$ python -q
>>> import numpy as np
>>> np.set_printoptions(precision=2, suppress=True, linewidth=100, legacy="1.25")
>>> def rnd(a):
...     return np.round(a, 2) + 0
... 
>>> arr = np.array([[0.0, -3.0, 0.0], [-3.0, 0.0, 0.0], [0.0, 0.0, 0.0]])
>>> arr
array([[ 0., -3.,  0.],
       [-3.,  0.,  0.],
       [ 0.,  0.,  0.]])
>>> # 2 groups of indices that never mix
>>> rng = np.random.default_rng(467)
>>> labels = rng.permutation(3)
>>> labels
array([1, 2, 0])
>>> out = arr[labels][:, labels]
>>> print(rnd(np.sort(np.abs(np.linalg.eigvals(out)))))
[0. 3. 3.]
>>> out
array([[ 0.,  0., -3.],
       [ 0.,  0.,  0.],
       [-3.,  0.,  0.]])
>>> np.diag(out)
array([0., 0., 0.])
>>> left, s, Vt = np.linalg.svd(arr)
>>> vecs = Vt[:(s > 1e-8).sum()]
>>> vec = arr[2] + 4 * arr[0] + rng.integers(2) * np.eye(3)[0]
>>> vec
array([  1., -12.,   0.])
>>> np.linalg.matrix_rank(np.vstack([arr, vec]))
2
>>> np.diag(vecs.T @ vecs)
array([1., 1., 0.])
>>> vecs.T @ vecs
array([[1., 0., 0.],
       [0., 1., 0.],
       [0., 0., 0.]])
>>> print(np.argsort(-np.linalg.norm(arr, axis=0).round(6), kind="stable")[:3])
[0 1 2]
>>> (np.linalg.matrix_power((arr != 0) + (arr.T != 0) + np.eye(3), 3) > 0).astype(int)
array([[1, 1, 0],
       [1, 1, 0],
       [0, 0, 1]])
>>> (arr != 0).astype(int)
array([[0, 1, 0],
       [1, 0, 0],
       [0, 0, 0]])
>>> rnd(np.linalg.det(arr))
0.0
>>> arr @ arr
array([[9., 0., 0.],
       [0., 9., 0.],
       [0., 0., 0.]])
>>> rnd(np.linalg.pinv(arr))
array([[ 0.  , -0.33,  0.  ],
       [-0.33,  0.  ,  0.  ],
       [ 0.  ,  0.  ,  0.  ]])
>>> rnd(np.linalg.norm(arr, axis=0))
array([3., 3., 0.])
>>> arr.T @ arr
array([[9., 0., 0.],
       [0., 9., 0.],
       [0., 0., 0.]])
>>> arr[:, 1] @ arr[:, 2]
0.0
>>> labels = rng.integers(0, 3, 7)
>>> W0 = np.triu((labels[:, None] == labels) & (rng.random((7, 7)) < 0.8), 1).astype(int)
>>> W0 += W0.T
>>> W0
array([[0, 0, 0, 0, 0, 0, 0],
       [0, 0, 1, 0, 0, 1, 0],
       [0, 1, 0, 0, 0, 1, 0],
       [0, 0, 0, 0, 1, 0, 0],
       [0, 0, 0, 1, 0, 0, 0],
       [0, 1, 1, 0, 0, 0, 0],
       [0, 0, 0, 0, 0, 0, 0]])
>>> ev, vecs = np.linalg.eigh(W0)
>>> rnd(vecs.T @ vecs)
array([[1., 0., 0., 0., 0., 0., 0.],
       [0., 1., 0., 0., 0., 0., 0.],
       [0., 0., 1., 0., 0., 0., 0.],
       [0., 0., 0., 1., 0., 0., 0.],
       [0., 0., 0., 0., 1., 0., 0.],
       [0., 0., 0., 0., 0., 1., 0.],
       [0., 0., 0., 0., 0., 0., 1.]])
>>> print(np.abs(vecs[:, -1]).round(6).argmax())
1
>>> rnd(np.linalg.eigvalsh(W0 @ W0))
array([0., 0., 1., 1., 1., 1., 4.])
>>> rnd(ev)
array([-1., -1., -1.,  0.,  0.,  1.,  2.])
>>> rnd(np.abs(vecs[:, -1]))
array([0.  , 0.58, 0.58, 0.  , 0.  , 0.58, 0.  ])
>>> (ev > 1e-8).sum(), (ev < -1e-8).sum()
(2, 3)
>>> rnd(vecs.T @ W0 @ vecs)
array([[-1.,  0.,  0.,  0.,  0.,  0.,  0.],
       [ 0., -1.,  0.,  0.,  0.,  0.,  0.],
       [ 0.,  0., -1.,  0.,  0.,  0.,  0.],
       [ 0.,  0.,  0.,  0.,  0.,  0.,  0.],
       [ 0.,  0.,  0.,  0.,  0.,  0.,  0.],
       [ 0.,  0.,  0.,  0.,  0.,  1.,  0.],
       [ 0.,  0.,  0.,  0.,  0.,  0.,  2.]])
>>> print(rnd(np.trace(np.linalg.pinv(W0) @ W0)))
5.0
>>> left, s, Vt = np.linalg.svd(W0)
>>> vecs = Vt[:(s > 1e-8).sum()]
>>> vec = W0[3] + 4 * W0[2] + rng.integers(2) * np.eye(7)[2]
>>> vec
array([0., 4., 1., 0., 1., 4., 0.])
>>> rnd(np.diag(vecs.T @ vecs))
array([0., 1., 1., 1., 1., 1., 0.])
>>> print(np.allclose(vecs.T @ vecs @ vec, vec))
True
>>> rnd(arr @ np.linalg.pinv(arr) @ arr)
array([[ 0., -3.,  0.],
       [-3.,  0.,  0.],
       [ 0.,  0.,  0.]])
>>> np.abs(np.diag(np.linalg.qr(arr)[1])) > 1e-9
array([ True,  True, False])
>>> np.allclose(arr[:-1].T @ np.linalg.lstsq(arr[:-1].T, arr[-1])[0], arr[-1])
True
>>> np.unique(arr.round(6), axis=0).shape
(3, 3)
